>>> import numpy as np
>>> import numpy.linalg as la
>>> np.set_printoptions(precision=4, suppress=True, linewidth=200, legacy="1.25")
>>> def rd(a):
...     return np.round(a, 4) + 0
... 
>>> m1 = np.loadtxt("case2.csv", delimiter=",")
>>> print(rd(m1))
[[-0.0647  0.2651  0.547  -0.3369 -0.6033 -0.3857]
 [ 0.4528 -0.5843  0.5256 -0.3044  0.2665  0.117 ]
 [-0.1294  0.3183 -0.2181 -0.8215  0.3985  0.0253]
 [ 0.5822 -0.1962 -0.5753 -0.1793 -0.3133 -0.4017]
 [ 0.1294  0.0349 -0.1115 -0.1999 -0.5108  0.8178]
 [ 0.6468  0.6688  0.1832  0.2164  0.217   0.0826]]
>>> print(rd(la.norm(m1, axis=0)))
[1. 1. 1. 1. 1. 1.]
>>> print(rd(m1[:, 5] @ m1[:, 0]))
0.0
>>> print(rd(m1.T @ m1))
[[1. 0. 0. 0. 0. 0.]
 [0. 1. 0. 0. 0. 0.]
 [0. 0. 1. 0. 0. 0.]
 [0. 0. 0. 1. 0. 0.]
 [0. 0. 0. 0. 1. 0.]
 [0. 0. 0. 0. 0. 1.]]
>>> print(rd(m1 @ m1.T))
[[1. 0. 0. 0. 0. 0.]
 [0. 1. 0. 0. 0. 0.]
 [0. 0. 1. 0. 0. 0.]
 [0. 0. 0. 1. 0. 0.]
 [0. 0. 0. 0. 1. 0.]
 [0. 0. 0. 0. 0. 1.]]
>>> u = np.array([-1, -1, -2, 2, 1, 2])
>>> M2 = m1 + np.outer(u, np.eye(6)[4])
>>> print(rd(la.det(M2) / la.det(m1)), rd(1 + la.solve(m1, u)[4]))
-0.1636 -0.1636
>>> rng = np.random.default_rng(648)
>>> lab = rng.permutation(6)
>>> M2 = m1[:, lab] * rng.choice([-1, 1], 6)
>>> print(rd(M2))
[[ 0.2651  0.3857 -0.547  -0.3369  0.6033 -0.0647]
 [-0.5843 -0.117  -0.5256 -0.3044 -0.2665  0.4528]
 [ 0.3183 -0.0253  0.2181 -0.8215 -0.3985 -0.1294]
 [-0.1962  0.4017  0.5753 -0.1793  0.3133  0.5822]
 [ 0.0349 -0.8178  0.1115 -0.1999  0.5108  0.1294]
 [ 0.6688 -0.0826 -0.1832  0.2164 -0.217   0.6468]]
>>> left, _, Vt = la.svd(m1.T @ M2)
>>> print(rd(la.lstsq(m1, M2)[0]))
[[ 0.  0.  0.  0.  0.  1.]
 [ 1.  0.  0.  0.  0.  0.]
 [ 0.  0. -1.  0.  0.  0.]
 [ 0.  0.  0.  1.  0.  0.]
 [ 0.  0.  0.  0. -1.  0.]
 [ 0. -1.  0.  0.  0.  0.]]
>>> print(rd(left @ Vt))
[[ 0.  0.  0.  0.  0.  1.]
 [ 1.  0.  0.  0.  0.  0.]
 [ 0.  0. -1.  0.  0.  0.]
 [ 0.  0.  0.  1.  0.  0.]
 [ 0.  0.  0.  0. -1.  0.]
 [ 0. -1.  0.  0.  0.  0.]]
>>> print(lab)
[1 5 2 3 4 0]
